% python3 -q
>>> import numpy as np
>>> np.set_printoptions(precision=2, suppress=True, linewidth=140, sign=" ")
>>> rng = np.random.default_rng(131952)
>>> X = (rng.random((4, 4)) < 0.3) + np.eye(4)
>>> X /= X.sum(axis=1, keepdims=True)
>>> X
array([[ 0.5,  0.5,  0. ,  0. ],
       [ 0. ,  1. ,  0. ,  0. ],
       [ 0. ,  0. ,  1. ,  0. ],
       [ 0. ,  0.5,  0. ,  0.5]])
>>> # 2 groups of indices that never mix
>>> idx = rng.permutation(4)
>>> idx
array([ 1,  3,  2,  0])
>>> other = X[idx][:, idx]
>>> np.allclose(other, X)
False
>>> np.trace(other)
np.float64(3.0)
>>> vec = np.array([1, 1, 2, 1])
>>> rhs = X @ vec
>>> rhs
array([ 1.,  1.,  2.,  1.])
>>> np.linalg.solve(X.T, X[0])
array([ 1.,  0.,  0.,  0.])
>>> W2 = np.array([[2, 1, 2], [2, 2, 0], [2, 0, 0]])
>>> A = np.repeat(W2, 11 // 3, axis=0)
>>> A = A + 0.02 * rng.normal(size=A.shape)
>>> A.round(2) + 0
array([[ 2.02,  1.01,  1.99],
       [ 2.  ,  0.96,  2.  ],
       [ 2.  ,  0.98,  1.99],
       [ 2.01,  2.  ,  0.  ],
       [ 1.99,  1.99,  0.03],
       [ 2.02,  1.99, -0.02],
       [ 2.01,  0.01, -0.02],
       [ 2.  ,  0.02,  0.  ],
       [ 1.99,  0.02, -0.01]])
>>> A @ A
Traceback (most recent call last):
  File "<python-input-20>", line 1, in <module>
    A @ A
    ~~^~~
ValueError: matmul: Input operand 1 has a mismatch in its core dimension 0, with gufunc signature (n?,k),(k,m?)->(n?,m?) (size 9 is different from 3)
>>> G = A.T @ A
>>> np.diag(G)
array([ 36.17,  14.82,  11.92])
>>> np.linalg.eigvalsh(G)[::-1]
array([ 50.98,   7.58,   4.35])
>>> round(np.trace(G), 2), round(float((A ** 2).sum()), 2)
(np.float64(62.91), 62.91)
>>> other = A / np.sqrt((A ** 2).mean(axis=1, keepdims=True))
>>> np.linalg.norm(other, axis=1)
array([ 1.73,  1.73,  1.73,  1.73,  1.73,  1.73,  1.73,  1.73,  1.73])
>>> vec = np.array([0, -1, 1])
>>> h1 = np.maximum(A @ vec, 0)
>>> np.flatnonzero(h1 > 1e-9)
array([ 0,  1,  2])
>>> np.tanh(A @ vec)
array([ 0.76,  0.78,  0.77, -0.96, -0.96, -0.96, -0.03, -0.03, -0.03])
>>> Q, V = np.linalg.qr(A[:, :2])[0], np.linalg.qr(A[:, 2:])[0]
>>> sig = np.linalg.svd(Q.T @ V, compute_uv=False)
>>> round(float(np.linalg.norm(Q @ Q.T - V @ V.T, 2)), 2)
1.0
>>> np.degrees(np.arccos(sig.clip(0, 1)))
array([ 54.86])
>>> (sig > 0.9).sum()
np.int64(0)
>>> arr = np.array([[0.27, -0.27, 0.99],
...     [0.01, -0.38, -0.89],
...     [0.18, 0.35, 1.0],
...     [0.08, -0.44, -0.65],
...     [-0.3, 0.69, -0.65],
...     [-0.38, 0.86, -0.2],
...     [0.28, 0.16, 1.0],
...     [-0.32, 0.77, -0.35],
...     [0.35, -0.98, -1.0],
...     [-0.29, 0.79, 0.25],
...     [0.37, -0.91, -0.68],
...     [0.06, -0.62, -0.97]])
>>> cen = (arr - arr.mean(axis=0)) / arr.std(axis=0)
>>> np.argwhere(np.abs(cen) > 2)
array([], shape=(0, 2), dtype=int64)
>>> c = np.linalg.lstsq(np.delete(cen, 2, axis=1), cen[:, 2])[0]
>>> np.round(1 - np.var(cen[:, 2] - np.delete(cen, 2, axis=1) @ c), 2)
np.float64(0.86)
>>> np.abs(c).argmax()
np.int64(1)
